$ python -q
>>> import numpy as np
>>> import numpy.linalg as la
>>> np.set_printoptions(precision=2, suppress=True, linewidth=160, sign=" ")
>>> m1 = np.load("layer7.npy")
>>> m1
array([[-0.44, -0.1 ,  0.03, -0.82, -0.35],
       [-0.39, -0.06, -0.89,  0.09,  0.22],
       [ 0.22,  0.39,  0.01, -0.49,  0.75],
       [ 0.  , -0.89,  0.15, -0.06,  0.42],
       [-0.78,  0.2 ,  0.43,  0.28,  0.3 ]])
>>> print(np.poly(m1))
[ 1.    0.25 -0.42  0.42 -0.25 -1.  ]
>>> print(np.round(la.det(2 * m1), 2), round(la.det(m1), 2))
32.0 1.0
>>> rng = np.random.default_rng(5501)
>>> K = np.triu(rng.random((11, 11)) < 0.2, 1).astype(int)
>>> K = K + K.T
>>> K
array([[ 0,  0,  1,  0,  1,  0,  1,  0,  1,  0,  0],
       [ 0,  0,  0,  0,  0,  0,  0,  0,  0,  0,  0],
       [ 1,  0,  0,  0,  0,  0,  0,  1,  0,  0,  0],
       [ 0,  0,  0,  0,  0,  0,  0,  1,  0,  0,  0],
       [ 1,  0,  0,  0,  0,  0,  0,  0,  0,  1,  0],
       [ 0,  0,  0,  0,  0,  0,  0,  0,  0,  0,  0],
       [ 1,  0,  0,  0,  0,  0,  0,  1,  0,  0,  1],
       [ 0,  0,  1,  1,  0,  0,  1,  0,  0,  0,  1],
       [ 1,  0,  0,  0,  0,  0,  0,  0,  0,  1,  0],
       [ 0,  0,  0,  0,  1,  0,  0,  0,  1,  0,  0],
       [ 0,  0,  0,  0,  0,  0,  1,  1,  0,  0,  0]])
>>> M2 = np.array([[1, 0, 2],
...     [1, 2, 3],
...     [1, 0, 0],
...     [0, 1, 3],
...     [1, 2, 3],
...     [0, 3, 0],
...     [0, 1, 0],
...     [0, 2, 1],
...     [1, 1, 3],
...     [0, 0, 2],
...     [2, 3, 0]])
>>> np.einsum("ik,kj->ji", K, M2)
array([[ 3,  0,  1,  0,  1,  0,  3,  3,  1,  2,  0],
       [ 4,  0,  2,  2,  0,  0,  5,  5,  0,  3,  3],
       [ 6,  0,  3,  1,  4,  0,  3,  3,  4,  6,  1]])
>>> print(np.einsum("ik,kj->ij", K, M2))
[[ 3  4  6]
 [ 0  0  0]
 [ 1  2  3]
 [ 0  2  1]
 [ 1  0  4]
 [ 0  0  0]
 [ 3  5  3]
 [ 3  5  3]
 [ 1  0  4]
 [ 2  3  6]
 [ 0  3  1]]
>>> K @ M2
array([[ 3,  4,  6],
       [ 0,  0,  0],
       [ 1,  2,  3],
       [ 0,  2,  1],
       [ 1,  0,  4],
       [ 0,  0,  0],
       [ 3,  5,  3],
       [ 3,  5,  3],
       [ 1,  0,  4],
       [ 2,  3,  6],
       [ 0,  3,  1]])
>>> la.matrix_rank(K @ M2)
np.int64(3)
>>> la.matrix_rank(np.vstack([K, M2.T]))
np.int64(10)
>>> U, sig, Vh = la.svd(K)
>>> np.argmax(sig[:-1] / (sig[1:] + 1e-6)) + 1
np.int64(8)
>>> print(sig.round(2) + 0)
[ 2.75  2.49  1.87  1.69  1.12  0.54  0.46  0.33  0.    0.    0.  ]
>>> M2 = U[:, :8] @ np.diag(sig[:8]) @ Vh[:8]
>>> round(float(la.norm(K - M2, 2)), 2), round(sig[8], 2)
(0.0, np.float64(0.0))
>>> print(la.matrix_rank(K, rtol=0.05))
8
>>> round(float(np.abs(K - M2).max()), 2)
0.0
>>> round(la.norm(K - M2) / la.norm(K), 2)
np.float64(0.0)
>>> print(M2.round(2) + 0)
[[ 0.  0.  1.  0.  1.  0.  1.  0.  1.  0.  0.]
 [ 0.  0.  0.  0.  0.  0.  0.  0.  0.  0.  0.]
 [ 1.  0.  0.  0.  0.  0.  0.  1.  0.  0.  0.]
 [ 0.  0.  0.  0.  0.  0.  0.  1.  0.  0.  0.]
 [ 1.  0.  0.  0.  0.  0.  0.  0.  0.  1.  0.]
 [ 0.  0.  0.  0.  0.  0.  0.  0.  0.  0.  0.]
 [ 1.  0.  0.  0.  0.  0.  0.  1.  0.  0.  1.]
 [ 0.  0.  1.  1.  0.  0.  1.  0.  0.  0.  1.]
 [ 1.  0.  0.  0.  0.  0.  0.  0.  0.  1.  0.]
 [ 0.  0.  0.  0.  1.  0.  0.  0.  1.  0.  0.]
 [ 0.  0.  0.  0.  0.  0.  1.  1.  0.  0.  0.]]
>>> theta = np.radians(45)
>>> r_ = np.eye(11)
>>> r_[8, 8] = r_[3, 3] = np.cos(theta)
>>> r_[8, 3], r_[3, 8] = -np.sin(theta), np.sin(theta)
>>> r_
array([[ 1.  ,  0.  ,  0.  ,  0.  ,  0.  ,  0.  ,  0.  ,  0.  ,  0.  ,  0.  ,  0.  ],
       [ 0.  ,  1.  ,  0.  ,  0.  ,  0.  ,  0.  ,  0.  ,  0.  ,  0.  ,  0.  ,  0.  ],
       [ 0.  ,  0.  ,  1.  ,  0.  ,  0.  ,  0.  ,  0.  ,  0.  ,  0.  ,  0.  ,  0.  ],
       [ 0.  ,  0.  ,  0.  ,  0.71,  0.  ,  0.  ,  0.  ,  0.  ,  0.71,  0.  ,  0.  ],
       [ 0.  ,  0.  ,  0.  ,  0.  ,  1.  ,  0.  ,  0.  ,  0.  ,  0.  ,  0.  ,  0.  ],
       [ 0.  ,  0.  ,  0.  ,  0.  ,  0.  ,  1.  ,  0.  ,  0.  ,  0.  ,  0.  ,  0.  ],
       [ 0.  ,  0.  ,  0.  ,  0.  ,  0.  ,  0.  ,  1.  ,  0.  ,  0.  ,  0.  ,  0.  ],
       [ 0.  ,  0.  ,  0.  ,  0.  ,  0.  ,  0.  ,  0.  ,  1.  ,  0.  ,  0.  ,  0.  ],
       [ 0.  ,  0.  ,  0.  , -0.71,  0.  ,  0.  ,  0.  ,  0.  ,  0.71,  0.  ,  0.  ],
       [ 0.  ,  0.  ,  0.  ,  0.  ,  0.  ,  0.  ,  0.  ,  0.  ,  0.  ,  1.  ,  0.  ],
       [ 0.  ,  0.  ,  0.  ,  0.  ,  0.  ,  0.  ,  0.  ,  0.  ,  0.  ,  0.  ,  1.  ]])
>>> M2 = K @ r_.T
>>> np.round(la.svd(K, compute_uv=False), 2) + 0, np.round(la.svd(M2, compute_uv=False), 2) + 0
(array([ 2.75,  2.49,  1.87,  1.69,  1.12,  0.54,  0.46,  0.33,  0.  ,  0.  ,  0.  ]), array([ 2.75,  2.49,  1.87,  1.69,  1.12,  0.54,  0.46,  0.33,  0.  ,  0.  ,  0.  ]))
>>> np.allclose(K @ K.T, M2 @ M2.T)
True
>>> print(np.abs(M2 - K).max(axis=0))
[ 0.    0.    0.    0.71  0.    0.    0.    0.    0.71  0.    0.  ]
